>>> import numpy as np
>>> import numpy.linalg as la
>>> np.set_printoptions(suppress=True, linewidth=140)
>>> def rnd(a):
...     return np.round(a, 1) + 0
... 
>>> M = np.loadtxt("m.csv", delimiter=",")
>>> M
array([[-1.3,  4.7,  3.7],
       [ 1.8, -3.8, -4.4],
       [ 0.3,  0.7,  0.6],
       [-0.4,  0.1, -0.7],
       [-1. ,  2.7,  2.8],
       [ 2. , -4.3, -4.3],
       [-0.7,  1.9,  1.8],
       [ 2.2, -5.2, -5. ],
       [-1.6,  6.1,  6.3],
       [-0.2,  0.4,  0.3],
       [-0.1,  0.6, -0.5],
       [ 1.7, -5.1, -4.5],
       [ 0. , -1. , -0.1],
       [ 1.5, -4. , -4.2],
       [ 1.6, -3.8, -3.7],
       [-0.3, -0.5, -0.2],
       [-0.5,  0.6,  0.4],
       [-1.2,  4.3,  4.4],
       [ 1.4, -4.1, -4.4],
       [ 0.6, -1.5, -1.4],
       [-1. ,  2.3,  2.6],
       [ 0.9, -3.1, -3. ],
       [-1.2,  3.3,  3.1],
       [-0.9,  1.9,  1.7],
       [-0.1, -0.1, -0.1],
       [ 0.8, -2.8, -2.9],
       [ 1. , -2.7, -3. ],
       [ 0.9, -2.7, -3.2],
       [ 0.8, -2. , -2.7],
       [ 1.5, -4.6, -4.4],
       [-0.8,  1.2,  1.9],
       [ 0.5, -1.3, -1.4],
       [-0.2,  1. ,  1.2],
       [ 1.8, -5.5, -5.3],
       [-0.7,  1.4,  1.7],
       [ 0.3, -1.4, -0.9],
       [ 1.2, -2.8, -2.3]])
>>> vec = np.array([1, 4, 0])
>>> M @ np.eye(3)[2]
array([ 3.7, -4.4,  0.6, -0.7,  2.8, -4.3,  1.8, -5. ,  6.3,  0.3, -0.5, -4.5, -0.1, -4.2, -3.7, -0.2,  0.4,  4.4, -4.4, -1.4,  2.6, -3. ,
        3.1,  1.7, -0.1, -2.9, -3. , -3.2, -2.7, -4.4,  1.9, -1.4,  1.2, -5.3,  1.7, -0.9, -2.3])
>>> z = M[:, 2] > np.median(M[:, 2])
>>> r0 = M[z].mean(axis=0) - M[~z].mean(axis=0)
>>> np.argsort(-np.abs(r0).round(6), kind="stable")
array([2, 1, 0])
>>> ((M - M.mean(axis=0)) @ r0 > 0).astype(int)
array([1, 0, 1, 1, 1, 0, 1, 0, 1, 1, 1, 0, 1, 0, 0, 1, 1, 1, 0, 0, 1, 0, 1, 1, 1, 0, 0, 0, 0, 0, 1, 0, 1, 0, 1, 0, 0])
>>> rnd((((M - M.mean(axis=0)) @ r0 > 0) == z).mean())
np.float64(1.0)
>>> rnd(r0)
array([-1.8,  4.9,  5. ])
>>> z.astype(int)
array([1, 0, 1, 0, 1, 0, 1, 0, 1, 1, 1, 0, 1, 0, 0, 1, 1, 1, 0, 0, 1, 0, 1, 1, 1, 0, 0, 0, 0, 0, 1, 0, 1, 0, 1, 0, 0])
>>> proj = M @ la.solve(M.T @ M, M.T)
>>> np.allclose(proj @ proj, proj)
True
>>> rnd(proj @ M[:, 2])
array([ 3.7, -4.4,  0.6, -0.7,  2.8, -4.3,  1.8, -5. ,  6.3,  0.3, -0.5, -4.5, -0.1, -4.2, -3.7, -0.2,  0.4,  4.4, -4.4, -1.4,  2.6, -3. ,
        3.1,  1.7, -0.1, -2.9, -3. , -3.2, -2.7, -4.4,  1.9, -1.4,  1.2, -5.3,  1.7, -0.9, -2.3])
